% python3 -q
>>> import numpy as np
>>> np.set_printoptions(precision=2, suppress=True, linewidth=100, sign=" ")
>>> A2 = np.array([[0, 2, 1], [2, 2, 2], [1, 1, 1]])
>>> K = A2 + A2.T
>>> print(K)
[[ 0  4  2]
 [ 4  4  3]
 [ 2  3  2]]
>>> # symmetric
>>> evals, evecs = np.linalg.eigh(K)
>>> x0 = np.array([3, 0, 1])
>>> print(evecs * np.abs(evals) @ evecs.T)
[[ 3.65  1.83  1.83]
 [ 1.83  5.29  3.1 ]
 [ 1.83  3.1   2.01]]
>>> print(np.linalg.eigvalsh(K[1:, 1:]))
[-0.16  6.16]
>>> print(np.abs(K).sum(axis=1).max(), np.round(np.abs(evals).max(), 2))
11 8.48
>>> hat = np.triu(np.array([[-2, -2, 2], [-3, 3, -1], [-1, 0, -1]]), 1) + np.eye(3)
>>> A2 = hat @ K @ np.linalg.inv(hat)
>>> print(np.linalg.matrix_rank(A2))
2
>>> print(np.round(np.poly(A2), 2) + 0)
[  1.  -6. -21.   0.]
>>> print(A2)
[[-4. -6.  2.]
 [ 2.  5.  2.]
 [ 2.  7.  5.]]
>>> print(np.trace(A2), np.trace(K))
6.0 6
>>> rank = np.linalg.matrix_rank(A2)
>>> print(rank)
2
>>> null = np.linalg.svd(A2)[2][rank:].T
>>> print(null[:, 0] / null[np.abs(null[:, 0]).round(6).argmax(), 0])
[ 1.   -0.55  0.36]
>>> print(null.shape)
(3, 1)
>>> print(np.round(A2 @ null, 2) + 0)
[[ 0.]
 [ 0.]
 [ 0.]]
>>> arr = np.loadtxt("a.csv", delimiter=",")
>>> print(arr)
[[  0.99  -1.68   3.62  -0.31   0.12]
 [ -6.78  -5.9    2.7   -2.1    9.39]
 [ -4.81  -1.38   4.41  -1.44   8.61]
 [ -5.29  -6.69  12.78  -1.99   6.58]
 [ -7.81  -6.92  11.87  -2.66  11.81]
 [ -2.68  -6.05  10.88  -1.49   3.79]
 [ -2.12  -4.61  14.6   -1.31   3.27]
 [ -1.57  -1.03  13.07  -1.79  11.12]
 [ -0.71  -3.92  15.71  -1.4    4.69]
 [  0.31  -2.91   6.52  -0.78   2.26]
 [  4.4    6.33  16.78   0.09   3.93]
 [ -1.7   -9.48  -1.83  -1.8    4.  ]
 [  0.     0.7    3.78  -0.47   4.09]
 [ -3.84  -5.53  11.09  -2.29  10.38]
 [ -5.68  -7.85  -0.31  -2.11   7.78]
 [ -1.91  -3.64   8.97  -1.72   8.09]
 [ -9.5   -9.5   10.5   -2.99  11.48]
 [  0.42   2.11   7.22  -0.08   2.11]
 [ -2.37  -1.01  11.91  -1.01   5.11]
 [ -5.51  -0.46  13.92  -1.59   9.92]
 [ -9.1  -10.21   7.31  -2.95  10.37]
 [  0.39  -3.39   9.58  -0.82   1.38]
 [ -5.7  -10.89  -0.98  -2.19   5.39]
 [ -0.13  -7.39   2.41  -1.28   1.91]
 [ -2.    -6.92   1.41  -1.32   2.53]]
>>> cent = arr[[17, 8]].astype(float)
>>> for _ in range(7):
...     labels = np.linalg.norm(arr[:, None] - cent, axis=-1).argmin(axis=1)
...     cent = np.array([arr[labels == j].mean(axis=0) for j in range(2)])
... 
>>> print(labels)
[ 0  0  0  1  1  1  1  1  1  0  1  0  0  1  0  1  1  0  1  1  1  0  0  0  0]
>>> print(cent[1] - cent[0])
[-1.64  0.49  9.05 -0.55  3.6 ]
>>> print(np.abs(cent[1] - cent[0]).argmax())
2
>>> gram = np.cov(arr, rowvar=False)
>>> print(np.corrcoef(arr.T))
[[ 1.    0.67  0.1   0.91 -0.77]
 [ 0.67  1.    0.44  0.8  -0.25]
 [ 0.1   0.44  1.    0.07  0.23]
 [ 0.91  0.8   0.07  1.   -0.78]
 [-0.77 -0.25  0.23 -0.78  1.  ]]
>>> print(np.round(np.corrcoef(arr[:, 4], arr[:, 3])[0, 1], 2))
-0.78
>>> print(np.polyfit(arr[:, 4], arr[:, 3], 1))
[-0.18 -0.44]
>>> print(np.round(np.linalg.eigvalsh(gram)[::-1], 2) + 0)
[ 37.58  27.08   6.89   1.24   0.  ]
>>> hat = arr @ np.linalg.solve(arr.T @ arr, arr.T)
>>> print(np.round(np.linalg.eigvalsh(hat), 2) + 0)
[ 0.  0.  0.  0.  0.  0.  0.  0.  0.  0.  0.  0.  0.  0.  0.  0.  0.  0.  0.  0.  1.  1.  1.  1.
  1.]
>>> print(np.allclose(hat @ hat, hat))
True
>>> print(hat @ arr[:, 4])
[  0.12   9.39   8.61   6.58  11.81   3.79   3.27  11.12   4.69   2.26   3.93   4.     4.09  10.38
   7.78   8.09  11.48   2.11   5.11   9.92  10.37   1.38   5.39   1.91   2.53]
>>> q, evecs = np.linalg.qr(arr[:, :1])[0], np.linalg.qr(arr[:, 1:])[0]
>>> s = np.linalg.svd(q.T @ evecs, compute_uv=False)
>>> print(round(np.linalg.norm(q @ q.T - evecs @ evecs.T, 2), 2))
1.0
>>> print(np.degrees(np.arccos(s.clip(0, 1))))
[ 20.12]
>>> E = np.load("out19.npy")
>>> print(E)
[[ 0  2 -3  0  0  2  1  0]
 [ 0  0  2 -3  0  0  2  1]
 [ 1  0  0  2 -3  0  0  2]
 [ 2  1  0  0  2 -3  0  0]
 [ 0  2  1  0  0  2 -3  0]
 [ 0  0  2  1  0  0  2 -3]
 [-3  0  0  2  1  0  0  2]
 [ 2 -3  0  0  2  1  0  0]]
>>> x0 = np.array([1, 0, 0, 3, 2, 3, 1, 0])
>>> rhs = E @ x0
>>> print(rhs)
[ 7 -7  1 -3  3  5  5  9]
>>> print(np.round(np.linalg.solve(E, rhs + E[:, 3]), 2) + 0)
[ 1.  0.  0.  4.  2.  3.  1.  0.]
>>> print(np.round(np.linalg.solve(E, -3 * rhs), 2) + 0)
[-3.  0.  0. -9. -6. -9. -3.  0.]
>>> print(np.round(np.linalg.solve(E, E[:, 1]), 2) + 0)
[ 0.  1.  0.  0.  0.  0.  0.  0.]
>>> evals, evecs = np.linalg.eigh(K)
>>> print(evals.round(2) + 0)
[-2.48  0.    8.48]
>>> print(np.unique(evals.round(6) + 0, return_counts=True)[1])
[ 1  1  1]
>>> print(np.round(evecs.T @ K @ evecs, 2) + 0)
[[-2.48  0.    0.  ]
 [ 0.    0.    0.  ]
 [ 0.    0.    8.48]]
>>> print(np.abs(evecs[:, -1]).round(6).argmax())
1
>>> print(np.linalg.eigvalsh(K + 4 * np.eye(3)))
[  1.52   4.    12.48]
